% ipython --no-banner

In [1]: import numpy as np

In [2]: np.set_printoptions(precision=2, suppress=True, linewidth=120, legacy="1.25")

In [3]: E = np.load("layer13.npy")

In [4]: E
Out[4]: 
array([[ 2.95, -3.83, -0.74,  0.96],
       [ 0.17, -0.85,  0.98,  0.48],
       [ 1.66, -1.79,  1.13,  0.11],
       [ 1.26, -0.93,  0.21, -0.21]])

In [5]: np.linalg.lstsq(E[:-1].T, E[-1])[2]
Out[5]: 3

In [6]: np.abs(np.diag(np.linalg.qr(E)[1])) > 1e-9
Out[6]: array([ True,  True,  True, False])

In [7]: np.round(np.linalg.eigvals(E), 2) + 0
Out[7]: array([ 2.  +1.39j,  2.  -1.39j, -0.98+0.j  ,  0.  +0.j  ])

In [8]: np.round(np.poly(E), 2) + 0
Out[8]: array([ 1.  , -3.02,  2.03,  5.79,  0.  ])

In [9]: np.round(np.linalg.eigvals(E).sum().real, 2)
Out[9]: 3.02

In [10]: np.round(np.linalg.det(E[::-1]), 2)
Out[10]: -0.0

In [11]: round(float(np.einsum("ij,ji->", E, E)), 2)
Out[11]: 5.05

In [12]: np.round(np.linalg.det(2 * E), 2), round(float(np.linalg.det(E)), 2)
Out[12]: (-0.0, -0.0)

In [13]: np.round(np.linalg.det(E.T), 2)
Out[13]: -0.0

In [14]: rng = np.random.default_rng(761602)

In [15]: M = rng.normal(size=(11, 3))

In [16]: M = 3 * M / np.linalg.norm(M, axis=1, keepdims=True)

In [17]: M
Out[17]: 
array([[-2.96, -0.35, -0.36],
       [-0.61,  1.87, -2.26],
       [ 2.73,  1.18, -0.42],
       [ 0.32,  2.78,  1.09],
       [-2.65, -0.07,  1.41],
       [-1.53,  2.2 ,  1.34],
       [-2.89, -0.69,  0.39],
       [-0.22,  2.89,  0.76],
       [ 0.92, -2.73, -0.83],
       [ 2.93, -0.38,  0.54],
       [ 1.43,  2.4 , -1.09]])

In [18]: M @ M
ValueError: matmul: Input operand 1 has a mismatch in its core dimension 0, with gufunc signature (n?,k),(k,m?)->(n?,m?) (size 11 is different from 3)


In [19]: G = M.T @ M

In [20]: np.linalg.matrix_rank(G)
Out[20]: 3

In [21]: np.diag(G)
Out[21]: array([45.89, 39.81, 13.29])

In [22]: (M @ M.T).shape
Out[22]: (11, 11)

In [23]: Ac = M - M.mean(axis=0)

In [24]: Uu, sv, Vh = np.linalg.svd(Ac, full_matrices=False)

In [25]: sv ** 2 / (sv ** 2).sum()
Out[25]: array([0.52, 0.35, 0.13])

In [26]: round(float((sv ** 2).sum() ** 2 / (sv ** 4).sum()), 2)
Out[26]: 2.44

In [27]: np.round(Ac.mean(axis=0), 2) + 0
Out[27]: array([0., 0., 0.])

In [28]: def softmax(z):
    ...:     e = np.exp(z - z.max(axis=-1, keepdims=True))
    ...:     return e / e.sum(axis=-1, keepdims=True)
    ...: 

In [29]: softmax(M[3] + -2)
Out[29]: array([0.07, 0.79, 0.15])

In [30]: softmax(M).sum(axis=1)
Out[30]: array([1., 1., 1., 1., 1., 1., 1., 1., 1., 1., 1.])

In [31]: scores = M @ M.T / np.sqrt(3)

In [32]: softmax(scores).round(6).argmax(axis=1)
Out[32]: array([ 0,  1,  2,  3,  4,  5,  6,  7,  8,  9, 10])

In [33]: M2 = np.c_[M[:, :2] @ np.array([[-1, 1], [-6, -3]]), np.array([0, 0, 0, 3, 3, 0, 1, -3, 2, 3, 3])]

In [34]: M2
Out[34]: 
array([[  5.05,  -1.91,   0.  ],
       [-10.64,  -6.23,   0.  ],
       [ -9.81,  -0.81,   0.  ],
       [-16.97,  -8.01,   3.  ],
       [  3.08,  -2.43,   3.  ],
       [-11.7 ,  -8.15,   0.  ],
       [  7.03,  -0.82,   1.  ],
       [-17.13,  -8.9 ,  -3.  ],
       [ 15.48,   9.11,   2.  ],
       [ -0.67,   4.05,   3.  ],
       [-15.85,  -5.77,   3.  ]])

In [35]: np.linalg.matrix_rank(M2)
Out[35]: 3

In [36]: Ac = M - M.mean(axis=0)

In [37]: evecs = np.linalg.svd(Ac)[2][:2]

In [38]: M2 = Ac - Ac @ evecs.T @ evecs

In [39]: M2.std(axis=0)
Out[39]: array([0.2 , 0.15, 1.  ])

In [40]: np.linalg.norm(M2, axis=1).round(6).argmax()
Out[40]: 1

In [41]: data = np.array([[-2.57, 2.1, 3.72], [-5.66, -1.34, -7.57], [-3.18, -2.27, -0.1]])

In [42]: x = np.array([1, 3, 2])

In [43]: target = data @ x

In [44]: target
Out[44]: array([ 11.17, -24.82, -10.19])

In [45]: np.round(np.linalg.solve(data, data[:, 0]), 2) + 0
Out[45]: array([1., 0., 0.])

In [46]: np.linalg.solve(data, target + data[:, 1])
Out[46]: array([1., 4., 2.])

In [47]: Q, R = np.linalg.qr(data)

In [48]: round(float(np.trace(Q @ Q.T)), 2)
Out[48]: 3.0

In [49]: np.round(abs(R[0, 0]), 2), np.round(np.linalg.norm(data[:, 0]), 2)
Out[49]: (6.98, 6.98)

In [50]: np.linalg.matrix_power(data, 2)
Out[50]: 
array([[-17.11, -16.66, -25.83],
       [ 46.2 ,   7.09, -10.15],
       [ 21.34,  -3.41,   5.36]])

In [51]: np.allclose(data, data.T)
Out[51]: False

In [52]: (data - data.T) / 2
Out[52]: 
array([[ 0.  ,  3.88,  3.45],
       [-3.88,  0.  , -2.65],
       [-3.45,  2.65,  0.  ]])

In [53]: round(float(np.abs(np.linalg.eigvals(data)).max()), 2)
Out[53]: 6.02

In [54]: np.trace(data)
Out[54]: -4.01

In [55]: np.allclose(data @ data.T, data.T @ data)
Out[55]: False

In [56]: arr = np.load("test7.npy")

In [57]: arr
Out[57]: 
array([[  0.06, -40.2 ,  -0.12],
       [ -0.02, -38.98,   1.17],
       [ -0.71, -39.91,   0.46],
       [  0.07, -40.08,   1.96],
       [ -1.03, -40.38,   0.72],
       [ -0.23, -41.48,   1.43],
       [  0.78, -40.58,  -1.08],
       [  0.69, -40.32,   0.58],
       [ -0.38, -40.99,  -0.15],
       [  0.94, -40.9 ,   0.36],
       [  0.69, -40.97,  -1.46],
       [  0.63, -40.3 ,  -1.5 ],
       [  0.66, -42.07,   1.36],
       [  0.32, -39.82,  -0.54],
       [  0.82, -39.62,   0.09],
       [ -0.98, -38.6 ,   0.22],
       [ -1.4 , -39.46,   1.41],
       [ -0.88, -39.56,  -1.89],
       [ -0.08, -39.88,   0.44],
       [  2.03, -40.67,  -1.14],
       [ -2.13, -41.95,   0.17],
       [ -0.38, -42.85,  -0.09],
       [  0.11, -41.59,  -0.53],
       [  0.42, -41.45,   0.8 ],
       [  0.37, -39.59,   0.34],
       [ -0.21, -39.31,   0.06]])

In [58]: cent = arr[[4, 9]].astype(float)

In [59]: for _ in range(3):
    ...:     lab = np.linalg.norm(arr[:, None] - cent, axis=-1).argmin(axis=1)
    ...:     cent = np.array([arr[lab == j].mean(axis=0) for j in range(2)])
    ...: 

In [60]: lab
Out[60]: array([1, 0, 0, 0, 0, 0, 1, 1, 1, 1, 1, 1, 1, 1, 1, 0, 0, 0, 0, 1, 0, 1, 1, 1, 0, 0])

In [61]: cent[1] - cent[0]
Out[61]: array([ 1.13, -0.95, -0.79])

In [62]: np.bincount(lab)
Out[62]: array([12, 14])

In [63]: np.abs(cent[1] - cent[0]).argmax()
Out[63]: 0

In [64]: cent
Out[64]: 
array([[ -0.6 , -39.93,   0.54],
       [  0.53, -40.88,  -0.24]])

In [65]: M2 = np.array([[1, 2], [3, 2], [2, 2]])

In [66]: np.linalg.matrix_rank(cent @ M2)
Out[66]: 2

In [67]: np.vstack([cent, M2.T]).shape
Out[67]: (4, 3)

In [68]: cent @ M2
Out[68]: 
array([[-119.32,  -79.99],
       [-122.6 ,  -81.19]])

In [69]: np.einsum("ik,kj->ji", cent, M2)
Out[69]: 
array([[-119.32, -122.6 ],
       [ -79.99,  -81.19]])

In [70]: np.linalg.matrix_rank(np.vstack([cent, M2.T]))
Out[70]: 3

In [71]: x = np.array([-3, 0, -3])

In [72]: np.linalg.norm(M @ x) <= np.linalg.norm(M, 2) * np.linalg.norm(x) + 1e-9
Out[72]: True

In [73]: M @ (2 * x)
Out[73]: array([ 19.88,  17.21, -13.84,  -8.47,   7.46,   1.15,  14.99,  -3.25,  -0.5 , -20.8 ,  -2.08])

In [74]: np.sign((M @ x).round(6))
Out[74]: array([ 1.,  1., -1., -1.,  1.,  1.,  1., -1., -1., -1., -1.])

In [75]: M @ np.ones(3)
Out[75]: array([-3.66, -1.  ,  3.49,  4.19, -1.31,  2.01, -3.19,  3.43, -2.65,  3.09,  2.75])
